$ python3 -q
>>> import numpy as np
>>> import numpy.linalg as la
>>> np.set_printoptions(precision=2, suppress=True, linewidth=200)
>>> rnd = lambda a: np.round(a, 2) + 0
>>> Y = np.array([[1, 1], [1, -1]])
>>> rng = np.random.default_rng(781)
>>> A = np.kron(Y, np.kron(Y, Y))[rng.permutation(8)][:5]
>>> A
array([[ 1,  1, -1, -1, -1, -1,  1,  1],
       [ 1, -1,  1, -1,  1, -1,  1, -1],
       [ 1, -1, -1,  1,  1, -1, -1,  1],
       [ 1,  1,  1,  1,  1,  1,  1,  1],
       [ 1, -1, -1,  1, -1,  1,  1, -1]])
>>> Y = A / np.sqrt((A ** 2).mean(axis=1, keepdims=True))
>>> Y[3]
array([1., 1., 1., 1., 1., 1., 1., 1.])
>>> la.matrix_rank(A - A.mean(axis=1, keepdims=True))
np.int64(4)
>>> data = np.loadtxt("data.csv", delimiter=",")
>>> data
array([[  1.,  -3.,   9., -27.],
       [  1.,  -2.,   4.,  -8.],
       [  1.,  -1.,   1.,  -1.],
       [  1.,   0.,   0.,   0.],
       [  1.,   1.,   1.,   1.],
       [  1.,   2.,   4.,   8.],
       [  1.,   3.,   9.,  27.],
       [  1.,   4.,  16.,  64.],
       [  1.,   5.,  25., 125.]])
>>> # column 3 dominates
>>> hat = data @ la.solve(data.T @ data, data.T)
>>> rnd(la.eigvalsh(hat))
array([0., 0., 0., 0., 0., 1., 1., 1., 1.])
>>> rnd(np.diag(hat))
array([0.86, 0.33, 0.37, 0.31, 0.26, 0.31, 0.37, 0.33, 0.86])
>>> rnd(np.trace(hat))
np.float64(4.0)
>>> la.matrix_rank(np.eye(9) - hat)
np.int64(5)
>>> Y = data[0, 0] * data[1:] - np.outer(data[1:, 0], data[0])
>>> Y
array([[  0.,   1.,  -5.,  19.],
       [  0.,   2.,  -8.,  26.],
       [  0.,   3.,  -9.,  27.],
       [  0.,   4.,  -8.,  28.],
       [  0.,   5.,  -5.,  35.],
       [  0.,   6.,   0.,  54.],
       [  0.,   7.,   7.,  91.],
       [  0.,   8.,  16., 152.]])
>>> la.matrix_rank(Y), la.matrix_rank(data)
(np.int64(3), np.int64(4))
>>> data[:, 0] / data[0, 0]
array([1., 1., 1., 1., 1., 1., 1., 1., 1.])
>>> X = np.loadtxt("dump.csv", delimiter=",")
>>> X
array([[ 3., -1., -3., -2., -2., -2.,  0., -1., -2., -1., -2.,  1.],
       [ 0.,  0., -1., -3., -3., -2.,  3.,  0., -3.,  3.,  3., -1.],
       [ 0.,  0.,  3., -2.,  0.,  0.,  0., -1.,  0., -1.,  0., -2.],
       [ 0.,  0.,  0.,  0., -2., -3.,  2.,  0., -2.,  0.,  1., -1.],
       [ 0.,  0.,  0.,  0., -1., -2.,  2.,  2., -2.,  2., -3.,  2.],
       [ 0.,  0.,  0.,  0.,  0.,  2., -2.,  0., -1., -2., -1., -3.],
       [ 0.,  0.,  0.,  0.,  0.,  0.,  0.,  3.,  3., -3., -3.,  0.],
       [ 0.,  0.,  0.,  0.,  0.,  0.,  0.,  3.,  0.,  0., -2., -3.],
       [ 0.,  0.,  0.,  0.,  0.,  0.,  0.,  0.,  3.,  2.,  1., -3.],
       [ 0.,  0.,  0.,  0.,  0.,  0.,  0.,  0.,  0.,  0.,  1.,  0.],
       [ 0.,  0.,  0.,  0.,  0.,  0.,  0.,  0.,  0.,  0., -1.,  3.],
       [ 0.,  0.,  0.,  0.,  0.,  0.,  0.,  0.,  0.,  0.,  0., -1.]])
>>> # triangular
>>> Y = data + rng.integers(-2, 3, (9, 1)) @ rng.integers(-2, 3, (1, 4))
>>> Y
array([[  1.,  -3.,   9., -27.],
       [  3.,  -3.,   5.,  -9.],
       [ -3.,   1.,  -1.,   1.],
       [  5.,  -2.,   2.,  -2.],
       [  1.,   1.,   1.,   1.],
       [  3.,   1.,   5.,   7.],
       [  5.,   1.,  11.,  25.],
       [  5.,   2.,  18.,  62.],
       [ -3.,   7.,  23., 127.]])
>>> Y - data
array([[ 0.,  0.,  0.,  0.],
       [ 2., -1.,  1., -1.],
       [-4.,  2., -2.,  2.],
       [ 4., -2.,  2., -2.],
       [ 0.,  0.,  0.,  0.],
       [ 2., -1.,  1., -1.],
       [ 4., -2.,  2., -2.],
       [ 4., -2.,  2., -2.],
       [-4.,  2., -2.,  2.]])
>>> la.matrix_rank(Y - data, tol=1e-8)
np.int64(1)
>>> left, sig, VT = la.svd(X)
>>> V = VT[:(sig > 1e-8).sum()]
>>> vec = X[5] + 2 * X[1] + rng.integers(2) * np.eye(12)[11]
>>> vec
array([ 0.,  0., -2., -6., -6., -2.,  4.,  0., -7.,  4.,  5., -4.])
>>> np.allclose(V.T @ V @ vec, vec)
True
>>> rnd(la.norm(vec - V.T @ V @ vec))
np.float64(0.0)
>>> rnd(np.diag(V.T @ V))
array([0.9, 0.1, 1. , 1. , 1. , 1. , 1. , 1. , 1. , 1. , 1. , 1. ])
>>> la.matrix_rank(np.vstack([X, vec]))
np.int64(11)
>>> feats = np.array([[4, 2, 2, -1, 1, 1],
...     [2, 4, -2, 0, 4, -1],
...     [2, -2, 0, -1, 3, 2],
...     [-1, 0, -1, 2, -4, -2],
...     [1, 4, 3, -4, -2, -4],
...     [1, -1, 2, -2, -4, -2]])
>>> feats
array([[ 4,  2,  2, -1,  1,  1],
       [ 2,  4, -2,  0,  4, -1],
       [ 2, -2,  0, -1,  3,  2],
       [-1,  0, -1,  2, -4, -2],
       [ 1,  4,  3, -4, -2, -4],
       [ 1, -1,  2, -2, -4, -2]])
>>> Q, Rm = la.qr(data)
>>> Q.shape, Rm.shape
((9, 4), (4, 4))
>>> rnd(Q)
array([[-0.33, -0.52,  0.53,  0.44],
       [-0.33, -0.39,  0.13, -0.22],
       [-0.33, -0.26, -0.15, -0.41],
       [-0.33, -0.13, -0.32, -0.29],
       [-0.33,  0.  , -0.38,  0.  ],
       [-0.33,  0.13, -0.32,  0.29],
       [-0.33,  0.26, -0.15,  0.41],
       [-0.33,  0.39,  0.13,  0.22],
       [-0.33,  0.52,  0.53, -0.44]])
>>> rnd(np.trace(Q @ Q.T))
np.float64(4.0)
>>> rnd(np.abs(np.diag(Rm)))
array([ 3.  ,  7.75, 17.55, 37.76])
>>> rnd(Rm)
array([[ -3.  ,  -3.  , -23.  , -63.  ],
       [  0.  ,   7.75,  15.49, 114.64],
       [  0.  ,   0.  ,  17.55,  52.65],
       [  0.  ,   0.  ,   0.  , -37.76]])
>>> W0 = np.loadtxt("layer14.csv", delimiter=",")
>>> W0
array([[  2.,   3.,  -4.,   5.,   3.,  -2.,  -2.,   0.,  -3.,  -5.,   0.,   0.,   0.],
       [ -4.,  12.,  -4.,   3.,  -3.,   1.,   4.,   1.,  -4.,   3.,   5.,  -5.,  -3.],
       [ -5.,   3.,  -9.,  -2.,   1.,   1.,  -2.,  -1.,  -4.,   1.,  -4.,  -5.,  -5.],
       [  3.,  -1.,   3.,  -3.,  -1.,   4.,  -1.,  -1.,   3.,   1.,   2.,   2.,  -5.],
       [ -5.,  -1.,  -4.,   4.,   3.,  -1.,   2.,   1.,  -1.,  -3.,   5.,  -2.,   5.],
       [ -3.,   3.,   0.,   5.,  -5.,  -5.,   0.,  -3.,   1.,   4.,  -5.,   3.,   1.],
       [  0.,  -5.,  -5.,  -1.,   2.,   4., -11.,  -1.,   2.,  -2.,  -5.,  -4.,   2.],
       [ -1.,   2.,  -4.,   4.,  -2.,  -3.,  -2.,  -9.,  -3.,  -5.,   5.,  -3.,  -5.],
       [  4.,   0.,   3.,   2.,  -4.,   3.,   2.,   3.,   4.,   5.,  -2.,   5.,   2.],
       [  0.,  -2.,  -5.,  -2.,   3.,  -4.,   3.,   3.,   2.,  -4.,   1.,  -4.,   4.],
       [  3.,   3.,  -4.,  -2.,  -2.,  -1.,   1.,   3.,  -1.,   2.,  12.,   0.,  -4.],
       [ -2.,   5.,   1.,   1.,   2.,   0.,   3.,   2.,   0.,   0.,   3.,  11.,   2.],
       [  5.,   4.,   3.,   4.,   3.,  -5.,   1.,   2.,   5.,  -5.,   4.,   1., -11.]])
>>> labels = rng.permutation(13)
>>> labels
array([ 9,  3, 12, 11,  5,  1, 10,  8,  4,  7,  0,  2,  6])
>>> Y = W0[labels][:, labels]
>>> np.diag(Y)
array([ -4.,  -3., -11.,  11.,  -5.,  12.,  12.,   4.,   3.,  -9.,   2.,  -9., -11.])
>>> np.allclose(Y, W0)
False
>>> gram = W0.T @ W0
>>> np.trace(gram), (W0 ** 2).sum()
(np.float64(2428.0), np.float64(2428.0))
>>> (W0 @ W0.T).shape
(13, 13)
>>> rnd(la.svd(W0, compute_uv=False) ** 2)
array([623.9 , 547.23, 338.27, 269.37, 228.56, 120.75, 109.08,  77.56,  53.59,  31.86,  16.  ,  11.78,   0.04])
>>> rnd(la.norm(W0, 2) / la.norm(W0))
np.float64(0.51)
>>> rnd(np.abs(la.svd(W0)[2][-1]))
array([0.25, 0.1 , 0.06, 0.05, 0.63, 0.06, 0.06, 0.43, 0.14, 0.54, 0.06, 0.09, 0.11])
>>> F = np.loadtxt("mat.csv", delimiter=",")
>>> F
array([[ 3.,  3.,  3.,  3.,  3.,  3.,  3.,  3.,  3.,  3.],
       [ 3.,  6.,  6.,  6.,  6.,  6.,  6.,  6.,  6.,  6.],
       [ 3.,  6.,  9.,  9.,  9.,  9.,  9.,  9.,  9.,  9.],
       [ 3.,  6.,  9., 12., 12., 12., 12., 12., 12., 12.],
       [ 3.,  6.,  9., 12., 15., 15., 15., 15., 15., 15.],
       [ 3.,  6.,  9., 12., 15., 18., 18., 18., 18., 18.],
       [ 3.,  6.,  9., 12., 15., 18., 21., 21., 21., 21.],
       [ 3.,  6.,  9., 12., 15., 18., 21., 24., 24., 24.],
       [ 3.,  6.,  9., 12., 15., 18., 21., 24., 27., 27.],
       [ 3.,  6.,  9., 12., 15., 18., 21., 24., 27., 30.]])
>>> vec = np.array([0, 2, 3, 4, 0, 4, 1, 0, 4, 5])
>>> rhs = F @ vec
>>> rhs
array([ 69., 138., 201., 255., 297., 339., 369., 396., 423., 438.])
>>> rnd(la.solve(F, F[:, 9]))
array([0., 0., 0., 0., 0., 0., 0., 0., 0., 1.])
>>> rnd(la.solve(F, rhs))
array([0., 2., 3., 4., 0., 4., 1., 0., 4., 5.])
>>> rnd(la.solve(F, rhs + F[:, 6]))
array([0., 2., 3., 4., 0., 4., 2., 0., 4., 5.])
>>> rnd(la.solve(F.T, F[9]))
array([0., 0., 0., 0., 0., 0., 0., 0., 0., 1.])
>>> vec = np.ones(10)
>>> for _ in range(4):
...     vec = F @ vec
...     vec /= la.norm(vec)
...     print(round(vec @ F @ vec, 2))
... 
134.13
134.3
134.3
134.3
>>> rnd(vec)
array([0.07, 0.13, 0.19, 0.25, 0.3 , 0.34, 0.38, 0.41, 0.43, 0.44])
>>> rnd(la.eigvalsh(F)[-1])
np.float64(134.3)
>>> Q, Rm = la.qr(feats)
>>> rnd(Q.T @ Q)
array([[1., 0., 0., 0., 0., 0.],
       [0., 1., 0., 0., 0., 0.],
       [0., 0., 1., 0., 0., 0.],
       [0., 0., 0., 1., 0., 0.],
       [0., 0., 0., 0., 1., 0.],
       [0., 0., 0., 0., 0., 1.]])
>>> rnd(abs(Rm[0, 0])), rnd(la.norm(feats[:, 0]))
(np.float64(5.2), np.float64(5.2))
>>> np.allclose(Rm.T @ Rm, feats.T @ feats)
True
>>> rnd(np.trace(Q @ Q.T))
np.float64(6.0)
>>> rnd(Q @ Rm)
array([[ 4.,  2.,  2., -1.,  1.,  1.],
       [ 2.,  4., -2.,  0.,  4., -1.],
       [ 2., -2.,  0., -1.,  3.,  2.],
       [-1.,  0., -1.,  2., -4., -2.],
       [ 1.,  4.,  3., -4., -2., -4.],
       [ 1., -1.,  2., -2., -4., -2.]])
>>> rnd(np.abs(np.diag(Rm)))
array([5.2 , 5.72, 4.28, 2.39, 4.57, 0.21])
>>> labels = rng.permutation(10)
>>> labels
array([6, 4, 5, 3, 1, 8, 0, 2, 9, 7])
>>> Y = F[labels][:, labels]
>>> np.diag(Y)
array([21., 15., 18., 12.,  6., 27.,  3.,  9., 30., 24.])
>>> np.allclose(Y, F)
False
>>> J = np.array([[1, -2, 2, 1, -1, 1, -2],
...     [1, 1, -2, -2, 1, 1, -2],
...     [0, 0, 2, -2, -1, 2, 0],
...     [-1, -1, 1, 0, 0, -2, -1],
...     [-1, -2, 2, -1, -2, -2, 1],
...     [1, 2, 0, 2, -2, 2, 1],
...     [1, 1, 2, -2, -1, -1, 2]])
>>> J[-1] = J[0] + 5 * J[1]
>>> J
array([[  1,  -2,   2,   1,  -1,   1,  -2],
       [  1,   1,  -2,  -2,   1,   1,  -2],
       [  0,   0,   2,  -2,  -1,   2,   0],
       [ -1,  -1,   1,   0,   0,  -2,  -1],
       [ -1,  -2,   2,  -1,  -2,  -2,   1],
       [  1,   2,   0,   2,  -2,   2,   1],
       [  6,   3,  -8,  -9,   4,   6, -12]])
>>> rnd(np.sort(la.eigvals(X)))
array([-1., -1., -1.,  0.,  0.,  0.,  0.,  2.,  3.,  3.,  3.,  3.])
>>> la.matrix_rank(X - X[0, 0] * np.eye(12))
np.int64(10)
>>> X @ X
array([[  9.,  -3., -17.,   3.,   3.,   2.,  -7.,  -7.,   1.,  -7.,  -2.,  16.],
       [  0.,   0.,  -3.,   2.,   9.,  11.,  -8.,   4.,  14., -16.,  -4.,  24.],
       [  0.,   0.,   9.,  -6.,   4.,   6.,  -4.,  -6.,   4.,  -3.,  -1.,   1.],
       [  0.,   0.,   0.,   0.,   2.,  -2.,   2.,   2.,   7.,  -8.,   0.,  15.],
       [  0.,   0.,   0.,   0.,   1.,  -2.,   2.,  10.,   4.,  -8.,  -2.,  -7.],
       [  0.,   0.,   0.,   0.,   0.,   4.,  -4.,  -6., -11.,   0.,   2.,  -3.],
       [  0.,   0.,   0.,   0.,   0.,   0.,   0.,   9.,   9.,   6.,  -3., -27.],
       [  0.,   0.,   0.,   0.,   0.,   0.,   0.,   9.,   0.,   0.,  -4., -12.],
       [  0.,   0.,   0.,   0.,   0.,   0.,   0.,   0.,   9.,   6.,   4.,  -3.],
       [  0.,   0.,   0.,   0.,   0.,   0.,   0.,   0.,   0.,   0.,  -1.,   3.],
       [  0.,   0.,   0.,   0.,   0.,   0.,   0.,   0.,   0.,   0.,   1.,  -6.],
       [  0.,   0.,   0.,   0.,   0.,   0.,   0.,   0.,   0.,   0.,   0.,   1.]])
>>> np.abs(np.diag(la.qr(J)[1])) > 1e-9
array([ True,  True,  True,  True,  True,  True, False])
>>> rnd(np.trace(la.pinv(J) @ J))
np.float64(6.0)
>>> la.lstsq(J[:-1].T, J[-1])[2]
np.int32(6)
>>> np.unique(J.round(6), axis=0).shape
(7, 7)
>>> r = la.matrix_rank(J)
>>> r
np.int64(6)
>>> null = la.svd(J)[2][r:].T
>>> la.matrix_rank(J.T @ J), la.matrix_rank(J @ J.T)
(np.int64(6), np.int64(6))
>>> rnd(null[:, 0] / null[np.abs(null[:, 0]).round(6).argmax(), 0])
array([ 1.  ,  0.38,  0.55, -0.13,  0.33, -0.51,  0.18])
>>> K = np.load("a.npy")
>>> K
array([[ 3.96, -5.39, -4.91],
       [ 4.26, -4.56, -4.15],
       [ 5.4 , -2.74, -4.62],
       [ 4.7 , -5.25, -5.89],
       [ 4.1 , -3.17, -4.92],
       [ 4.32, -4.69, -5.74],
       [ 5.35, -4.87, -4.96],
       [ 6.47, -4.22, -3.75],
       [ 3.81, -5.56, -4.95],
       [ 4.19, -5.35, -5.01],
       [ 6.61, -4.99, -3.7 ],
       [ 5.53, -5.73, -5.88],
       [ 4.08, -5.97, -4.83],
       [ 3.56, -3.78, -3.72],
       [ 5.84, -5.88, -5.23],
       [ 4.79, -5.56, -3.96],
       [ 5.86, -6.19, -5.06]])
>>> cen = (K - K.mean(axis=0)) / K.std(axis=0)
>>> np.argwhere(np.abs(cen) > 2)
array([[2, 1]])
>>> beta = la.lstsq(np.delete(cen, 0, axis=1), cen[:, 0])[0]
>>> rnd(1 - np.var(cen[:, 0] - np.delete(cen, 0, axis=1) @ beta))
np.float64(0.04)
>>> labels = rng.permutation(3)
>>> Y = K[:, labels] * rng.choice([-1, 1], 3)
>>> Y
array([[-3.96,  5.39,  4.91],
       [-4.26,  4.56,  4.15],
       [-5.4 ,  2.74,  4.62],
       [-4.7 ,  5.25,  5.89],
       [-4.1 ,  3.17,  4.92],
       [-4.32,  4.69,  5.74],
       [-5.35,  4.87,  4.96],
       [-6.47,  4.22,  3.75],
       [-3.81,  5.56,  4.95],
       [-4.19,  5.35,  5.01],
       [-6.61,  4.99,  3.7 ],
       [-5.53,  5.73,  5.88],
       [-4.08,  5.97,  4.83],
       [-3.56,  3.78,  3.72],
       [-5.84,  5.88,  5.23],
       [-4.79,  5.56,  3.96],
       [-5.86,  6.19,  5.06]])
>>> left, _, VT = la.svd(K.T @ Y)
>>> labels
array([0, 1, 2])
>>> rnd(left @ VT)
array([[-1.,  0.,  0.],
       [ 0., -1.,  0.],
       [ 0.,  0., -1.]])
